In [1]: import numpy as np

In [2]: np.set_printoptions(suppress=True, linewidth=120)

In [3]: rnd = lambda a: np.round(a, 2) + 0

In [4]: E = np.loadtxt("out12.csv", delimiter=",")

In [5]: print(E)
[[ 0.  0.  0.  0.]
 [-1. -1.  0.  0.]
 [ 2. -2.  1.  0.]
 [-2.  1. -2. -2.]]

In [6]: print(np.prod(np.diag(E)), rnd(np.linalg.det(E)))
0.0 0.0

In [7]: print(rnd(np.sort(np.linalg.eigvals(E))))
[-2. -1.  0.  1.]

In [8]: print(E @ E)
[[ 0.  0.  0.  0.]
 [ 1.  1.  0.  0.]
 [ 4.  0.  1.  0.]
 [-1.  1.  2.  4.]]

In [9]: try:
   ...:     np.linalg.inv(E)
   ...: except np.linalg.LinAlgError as e:
   ...:     print(e)
   ...: 
Singular matrix

In [10]: print(np.linalg.matrix_rank(E - E[0, 0] * np.eye(4)))
3

In [11]: print(np.allclose(E[:-1].T @ np.linalg.lstsq(E[:-1].T, E[-1])[0], E[-1]))
False

In [12]: print(np.abs(np.diag(np.linalg.qr(E)[1])) > 1e-9)
[ True  True  True False]

In [13]: print(np.linalg.lstsq(E[:-1].T, E[-1])[2])
2

In [14]: print(np.unique(E.round(6), axis=0).shape)
(4, 4)

In [15]: U, sig, Vt = np.linalg.svd(E)

In [16]: vecs = Vt[:(sig > 1e-8).sum()]

In [17]: rng = np.random.default_rng(4051)

In [18]: vec = E[0] + -3 * E[3] + rng.integers(2) * np.eye(4)[3]

In [19]: print(vec)
[ 6. -3.  6.  6.]

In [20]: print(np.allclose(vecs.T @ vecs @ vec, vec))
True

In [21]: F = np.load("block16.npy")

In [22]: print(F)
[[14. -6.  3. -6. -3.  3. -9. -9. -9.]
 [-6.  9. -2.  4.  2. -2.  6.  6.  6.]
 [ 3. -2.  6. -2. -1.  1. -3. -3. -3.]
 [-6.  4. -2.  9.  2. -2.  6.  6.  6.]
 [-3.  2. -1.  2.  6. -1.  3.  3.  3.]
 [ 3. -2.  1. -2. -1.  6. -3. -3. -3.]
 [-9.  6. -3.  6.  3. -3. 14.  9.  9.]
 [-9.  6. -3.  6.  3. -3.  9. 14.  9.]
 [-9.  6. -3.  6.  3. -3.  9.  9. 14.]]

In [23]: w, vecs = np.linalg.eigh(F)

In [24]: vec = np.array([-3, 2, 3, -2, -3, -2, -3, 0, -2])

In [25]: print(rnd(vecs * np.sqrt(w) @ vecs.T))
[[ 3.19 -0.64  0.32 -0.64 -0.32  0.32 -0.95 -0.95 -0.95]
 [-0.64  2.66 -0.21  0.42  0.21 -0.21  0.64  0.64  0.64]
 [ 0.32 -0.21  2.34 -0.21 -0.11  0.11 -0.32 -0.32 -0.32]
 [-0.64  0.42 -0.21  2.66  0.21 -0.21  0.64  0.64  0.64]
 [-0.32  0.21 -0.11  0.21  2.34 -0.11  0.32  0.32  0.32]
 [ 0.32 -0.21  0.11 -0.21 -0.11  2.34 -0.32 -0.32 -0.32]
 [-0.95  0.64 -0.32  0.64  0.32 -0.32  3.19  0.95  0.95]
 [-0.95  0.64 -0.32  0.64  0.32 -0.32  0.95  3.19  0.95]
 [-0.95  0.64 -0.32  0.64  0.32 -0.32  0.95  0.95  3.19]]

In [26]: print(vec @ F @ vec)
360.0

In [27]: print(rnd(vecs * np.abs(w) @ vecs.T))
[[14. -6.  3. -6. -3.  3. -9. -9. -9.]
 [-6.  9. -2.  4.  2. -2.  6.  6.  6.]
 [ 3. -2.  6. -2. -1.  1. -3. -3. -3.]
 [-6.  4. -2.  9.  2. -2.  6.  6.  6.]
 [-3.  2. -1.  2.  6. -1.  3.  3.  3.]
 [ 3. -2.  1. -2. -1.  6. -3. -3. -3.]
 [-9.  6. -3.  6.  3. -3. 14.  9.  9.]
 [-9.  6. -3.  6.  3. -3.  9. 14.  9.]
 [-9.  6. -3.  6.  3. -3.  9.  9. 14.]]

In [28]: print((np.sign(vecs[:, -1].round(6)) == np.sign(vecs[0, -1].round(6))).astype(int))
[1 0 1 0 0 1 0 0 0]

In [29]: print(rnd(np.linalg.eigvalsh(F[1:, 1:])))
[ 5.  5.  5.  5.  5.  5.  5. 43.]

In [30]: vec = np.array([0, 3, 0, 2, 2, 2, 1, 3, 3])

In [31]: target = F @ vec

In [32]: c, lr = np.zeros(9), 1 / np.linalg.norm(F, 2) ** 2

In [33]: for i in range(6):
    ...:     c -= lr * F.T @ (F @ c - target)
    ...:     if i % 2 == 0: print(i, round(np.linalg.norm(F @ c - target), 2))
    ...: 
0 21.91
2 21.5
4 21.11

In [34]: print(rnd(np.linalg.cond(F)))
10.4

In [35]: t3 = np.stack([F, -2 * F, F[::-1]])

In [36]: print(np.linalg.matrix_rank(t3))
[9 9 9]

In [37]: print(np.einsum("bij,cij->bc", t3, t3))
[[ 2904. -5808.  -830.]
 [-5808. 11616.  1660.]
 [ -830.  1660.  2904.]]

In [38]: print(t3.shape)
(3, 9, 9)

In [39]: print(rnd(np.linalg.norm(t3, axis=(1, 2))))
[ 53.89 107.78  53.89]

In [40]: mat = np.load("layer14.npy")

In [41]: print(mat)
[[ -0.1  -0.9  -0.2   0.8   0.1   0.2  -1.9  -0.8   0.7   0.    0.2]
 [ -1.8   0.   -0.1  -0.6  -1.6  -0.2  -0.3   0.3   1.1  -0.2   0. ]
 [ -1.   -0.1  -1.7  -0.7   1.1   0.2   0.8   0.3   1.6  -1.4   0.1]
 [  0.9  -0.9   1.6  -0.2  -0.6   0.3  -1.2  -0.9  -0.2  -1.6  -0.2]
 [  0.7  -0.6   0.2   0.8  -0.8  -0.8  -0.4   2.1   0.3  -0.4   0.3]
 [ -0.7  -0.3  -0.5   1.1  -0.2  -1.3  -1.    0.2   1.1   0.5  -2.3]
 [  0.7   1.6   0.   -0.5  -0.9   1.4  -1.   -0.6   0.5  -0.2   0.2]
 [  1.3  -2.3  -0.1  -1.8   0.9   0.1  -1.1  -0.5  -0.7  -0.4   0.4]
 [  1.1   0.4   0.1   2.3   1.6   1.7   0.2  -0.6   0.8   0.3  -1.4]
 [  0.9  -0.2   0.2   0.5  -1.3   0.3   0.6   0.7  -0.5   0.5   1.3]
 [ -0.7   1.4   0.5  -0.7   0.4   0.5   0.    0.1   0.6   0.3   0.3]
 [  0.   -0.8  -0.4  -1.5   0.1  -0.3  -0.4  -0.7  -0.2  -0.3  -0.4]
 [  0.    1.3   0.6   0.7   0.2  -1.4   0.6   0.    1.5   0.5   0.2]
 [ -1.1  -1.6   0.4   0.4   1.    1.1  -1.8  -1.2   0.1  -0.5   0.1]
 [  0.4   0.4   0.1  -1.3   0.6  -1.2   0.4  -0.3  -1.    0.5  -2.1]
 [  0.7  -0.4  -0.6   0.4   0.1   2.1  -3.    3.5  -1.6   0.9  -2. ]
 [ -0.3  -2.    1.6   0.1   0.1   1.2   0.4  -0.3   1.3   1.4  -0.1]
 [  1.4  -0.7   0.9   0.4   0.1   0.9  -0.8  -1.4  -1.1   0.4   0.1]
 [ -0.9  -1.5  -1.    0.2   1.    1.6   0.6  -0.4   0.8   2.7  -1.3]
 [ 36.    6.  -10.    4.  -20.   18.  -16.   14.   12.   48.  -56. ]
 [  2.1   0.5  -0.4   1.6  -0.9   0.2   1.4  -0.6  -1.7   0.2   1.8]
 [ -0.3  -0.9   1.   -0.6   0.2  -1.3   0.1  -1.   -0.6  -0.6   0.6]
 [  1.5   0.1   0.3   0.5  -0.6   1.8  -0.7   2.7  -0.1   1.3  -0.1]
 [ -0.6   0.8  -0.5   0.   -1.3  -0.6   2.2  -0.3   2.3  -0.2  -0.3]
 [  0.7  -1.3   0.2   1.6   0.8  -1.1   1.8   0.6   0.3  -0.7  -2.1]
 [ -0.1   1.1  -1.    0.1   1.4  -0.9   0.1  -1.8   0.3   0.6  -0.2]
 [  0.6   0.7  -2.3  -0.8  -0.2   1.4   0.9  -0.3   1.    2.    0.2]
 [  1.    0.   -1.4   1.7   0.1  -1.1   1.2   0.2  -1.5  -1.1   0.5]
 [  1.2   0.1   0.2   0.7  -0.9  -0.6  -2.4   0.3   0.7   0.6  -1.3]
 [ -0.4   0.3   1.6   0.3   0.4  -1.3   0.4  -1.1  -1.1  -0.4   0.2]
 [  0.6  -0.6   0.1   0.2   0.    0.    1.1  -1.2  -0.7  -1.3   1.1]
 [ -1.9   0.3   2.   -0.5   0.7   0.6   0.5  -1.6   2.   -0.7   0.7]
 [ -2.    0.8   0.2  -2.    0.6   0.8   0.4   0.3  -0.7  -0.8   1.2]
 [  2.4   0.6   1.7   0.4   0.5   2.    1.3   0.6   0.5  -0.9  -0.3]
 [  1.5  -1.4   1.2  -0.9   0.7  -1.3   0.5   0.6   1.   -0.3  -1.4]
 [ -0.3   0.8  -0.2   0.2  -0.1   0.8  -0.8   0.2  -0.2  -1.3   1.7]]

In [42]: vec = np.array([2, 2, 2, 0, 2, 2, 2, 1, 2, 0, 0])

In [43]: print(rnd(mat @ np.ones(11)))
[-1.9 -3.4 -0.8 -3.   1.4 -3.4  1.2 -4.2  6.5  3.   2.7 -4.9  4.2 -3.1 -3.5  0.1  3.4  0.2  1.8 36.   4.2 -3.4  6.7
  1.5  0.8 -0.4  3.2 -0.4 -1.4 -1.1 -0.7  2.1 -1.2  8.8  0.2  0.8]

In [44]: cen = mat - mat.mean(axis=0)

In [45]: vecs = np.linalg.svd(cen)[2][:1]

In [46]: Y = cen - cen @ vecs.T @ vecs

In [47]: print(rnd(Y.std(axis=0)))
[0.96 0.96 0.92 0.94 0.78 1.01 1.08 1.   1.   0.65 0.73]

In [48]: print(rnd(np.diag(vecs.T @ vecs)))
[0.16 0.   0.01 0.   0.05 0.04 0.03 0.02 0.02 0.28 0.38]

In [49]: cen = (mat - mat.mean(axis=0)) / mat.std(axis=0)

In [50]: print(rnd(cen.std(axis=0)))
[1. 1. 1. 1. 1. 1. 1. 1. 1. 1. 1.]

In [51]: print(np.argwhere(np.abs(cen) > 2))
[[19  0]
 [19  1]
 [19  2]
 [19  3]
 [19  4]
 [19  5]
 [19  6]
 [19  7]
 [19  8]
 [19  9]
 [19 10]]

In [52]: c = np.linalg.lstsq(np.delete(cen, 3, axis=1), cen[:, 3])[0]

In [53]: print(rnd(c))
[ 1.43  0.03 -0.04  0.27 -0.19  0.12  0.19  0.09 -0.21  0.39]

In [54]: print(np.abs(c).argmax())
0

In [55]: print(rnd(1 - np.var(cen[:, 3] - np.delete(cen, 3, axis=1) @ c)))
0.4

In [56]: Y = np.array([[1, 0, 2, 1, 1, 0, 2, 2, 1, 0, 2, 0],
    ...:     [2, 1, 0, 2, 0, 1, 0, 2, 1, 0, 0, 2],
    ...:     [1, 2, 1, 0, 0, 2, 2, 0, 2, 1, 1, 0],
    ...:     [0, 0, 1, 2, 2, 2, 1, 1, 0, 0, 0, 0],
    ...:     [2, 1, 0, 0, 1, 0, 1, 2, 0, 0, 1, 2],
    ...:     [1, 0, 0, 2, 1, 1, 0, 1, 2, 1, 0, 2],
    ...:     [2, 0, 2, 1, 2, 2, 1, 2, 2, 2, 0, 0],
    ...:     [0, 1, 2, 1, 1, 2, 0, 0, 0, 1, 1, 0],
    ...:     [0, 0, 0, 1, 1, 1, 2, 0, 2, 0, 0, 0],
    ...:     [2, 1, 0, 2, 0, 2, 0, 2, 2, 2, 0, 2],
    ...:     [0, 0, 0, 0, 0, 2, 2, 0, 0, 2, 1, 0],
    ...:     [2, 0, 0, 1, 1, 1, 1, 2, 1, 1, 1, 1]])

In [57]: m1 = np.tril(Y)

In [58]: print(m1)
[[1 0 0 0 0 0 0 0 0 0 0 0]
 [2 1 0 0 0 0 0 0 0 0 0 0]
 [1 2 1 0 0 0 0 0 0 0 0 0]
 [0 0 1 2 0 0 0 0 0 0 0 0]
 [2 1 0 0 1 0 0 0 0 0 0 0]
 [1 0 0 2 1 1 0 0 0 0 0 0]
 [2 0 2 1 2 2 1 0 0 0 0 0]
 [0 1 2 1 1 2 0 0 0 0 0 0]
 [0 0 0 1 1 1 2 0 2 0 0 0]
 [2 1 0 2 0 2 0 2 2 2 0 0]
 [0 0 0 0 0 2 2 0 0 2 1 0]
 [2 0 0 1 1 1 1 2 1 1 1 1]]

In [59]: rk = np.linalg.matrix_rank(m1)

In [60]: print(rk)
11

In [61]: null = np.linalg.svd(m1)[2][rk:].T

In [62]: print([int(np.linalg.matrix_rank(m1[:i])) for i in range(1, len(m1) + 1)])
[1, 2, 3, 4, 5, 6, 7, 7, 8, 9, 10, 11]

In [63]: print(np.linalg.matrix_rank(m1.T @ m1), np.linalg.matrix_rank(m1 @ m1.T))
11 11

In [64]: print(rnd(null @ null.T))
[[ 0.    0.    0.    0.    0.    0.    0.    0.    0.    0.    0.    0.  ]
 [ 0.    0.    0.    0.    0.    0.    0.    0.    0.    0.    0.    0.  ]
 [ 0.    0.    0.    0.    0.    0.    0.    0.    0.    0.    0.    0.  ]
 [ 0.    0.    0.    0.    0.    0.    0.    0.    0.    0.    0.    0.  ]
 [ 0.    0.    0.    0.    0.    0.    0.    0.    0.    0.    0.    0.  ]
 [ 0.    0.    0.    0.    0.    0.    0.    0.    0.    0.    0.    0.  ]
 [ 0.    0.    0.    0.    0.    0.    0.    0.    0.    0.    0.    0.  ]
 [ 0.    0.    0.    0.    0.    0.    0.    0.07  0.   -0.07  0.13 -0.2 ]
 [ 0.    0.    0.    0.    0.    0.    0.    0.    0.    0.    0.    0.  ]
 [ 0.    0.    0.    0.    0.    0.    0.   -0.07  0.    0.07 -0.13  0.2 ]
 [ 0.    0.    0.    0.    0.    0.    0.    0.13  0.   -0.13  0.27 -0.4 ]
 [ 0.    0.    0.    0.    0.    0.    0.   -0.2   0.    0.2  -0.4   0.6 ]]

In [65]: print([int(np.linalg.matrix_rank(m1[:, :j + 1])) for j in range(12)])
[1, 2, 3, 4, 5, 6, 7, 8, 9, 10, 11, 11]

In [66]: print(rnd(null[:, 0] / null[np.abs(null[:, 0]).round(6).argmax(), 0]))
[ 0.    0.    0.    0.    0.    0.    0.   -0.33  0.    0.33 -0.67  1.  ]

In [67]: print(np.linalg.lstsq(m1[:-1].T, m1[-1])[2])
10

In [68]: print(rnd(np.trace(np.linalg.pinv(m1) @ m1)))
11.0

In [69]: print(rnd(m1 @ np.linalg.pinv(m1) @ m1))
[[1. 0. 0. 0. 0. 0. 0. 0. 0. 0. 0. 0.]
 [2. 1. 0. 0. 0. 0. 0. 0. 0. 0. 0. 0.]
 [1. 2. 1. 0. 0. 0. 0. 0. 0. 0. 0. 0.]
 [0. 0. 1. 2. 0. 0. 0. 0. 0. 0. 0. 0.]
 [2. 1. 0. 0. 1. 0. 0. 0. 0. 0. 0. 0.]
 [1. 0. 0. 2. 1. 1. 0. 0. 0. 0. 0. 0.]
 [2. 0. 2. 1. 2. 2. 1. 0. 0. 0. 0. 0.]
 [0. 1. 2. 1. 1. 2. 0. 0. 0. 0. 0. 0.]
 [0. 0. 0. 1. 1. 1. 2. 0. 2. 0. 0. 0.]
 [2. 1. 0. 2. 0. 2. 0. 2. 2. 2. 0. 0.]
 [0. 0. 0. 0. 0. 2. 2. 0. 0. 2. 1. 0.]
 [2. 0. 0. 1. 1. 1. 1. 2. 1. 1. 1. 1.]]

In [70]: print(np.allclose(m1[:-1].T @ np.linalg.lstsq(m1[:-1].T, m1[-1])[0], m1[-1]))
False

In [71]: try:
    ...:     np.linalg.inv(m1)
    ...: except np.linalg.LinAlgError as e:
    ...:     print(e)
    ...: 
Singular matrix

In [72]: print(np.abs(np.diag(np.linalg.qr(m1)[1])) > 1e-9)
[ True  True  True  True  True  True  True  True  True  True  True False]
